% python3 -q
>>> import numpy as np
>>> np.set_printoptions(suppress=True, linewidth=120)
>>> def rd(a):
...     return np.round(a, 4) + 0
... 
>>> feats = np.load("case5.npy")
>>> feats
array([[0, 0, 0, 0, 1, 0, 0, 0, 1, 0, 0, 0, 0, 1],
       [0, 0, 1, 1, 0, 1, 1, 0, 0, 1, 0, 1, 1, 0],
       [0, 1, 0, 1, 0, 1, 1, 0, 0, 1, 0, 1, 1, 0],
       [0, 1, 1, 0, 0, 1, 1, 0, 0, 1, 0, 1, 1, 0],
       [1, 0, 0, 0, 0, 0, 0, 0, 1, 0, 0, 0, 0, 1],
       [0, 1, 1, 1, 0, 0, 1, 0, 0, 1, 0, 1, 1, 0],
       [0, 1, 1, 1, 0, 1, 0, 0, 0, 1, 0, 0, 0, 0],
       [0, 0, 0, 0, 0, 0, 0, 0, 0, 0, 1, 0, 0, 0],
       [1, 0, 0, 0, 1, 0, 0, 0, 0, 0, 0, 0, 0, 0],
       [0, 1, 1, 1, 0, 1, 1, 0, 0, 0, 0, 1, 1, 0],
       [0, 0, 0, 0, 0, 0, 0, 1, 0, 0, 0, 0, 0, 0],
       [0, 1, 1, 1, 0, 1, 0, 0, 0, 1, 0, 0, 1, 0],
       [0, 1, 1, 1, 0, 1, 0, 0, 0, 1, 0, 1, 0, 0],
       [1, 0, 0, 0, 1, 0, 0, 0, 0, 0, 0, 0, 0, 0]])
>>> evals, V = np.linalg.eigh(feats)
>>> rd(evals.sum()), np.trace(feats)
(np.float64(0.0), np.int64(0))
>>> rd(np.abs(V[:, -1]))
array([0.    , 0.3727, 0.3727, 0.3727, 0.    , 0.3727, 0.2841, 0.    , 0.    , 0.3727, 0.    , 0.3352, 0.3352, 0.    ])
>>> np.unique(evals.round(6) + 0, return_counts=True)[1]
array([1, 1, 7, 1, 1, 1, 1, 1])
>>> np.abs(V[:, -1]).round(6).argmax()
np.int64(1)
>>> (evals > 1e-8).sum(), (evals < -1e-8).sum()
(np.int64(4), np.int64(9))
>>> rd(np.linalg.eigvalsh(feats @ feats))
array([ 0.    ,  0.1526,  1.    ,  1.    ,  1.    ,  1.    ,  1.    ,  1.    ,  1.    ,  1.    ,  2.4384,  3.8069,
        6.5616, 43.0405])
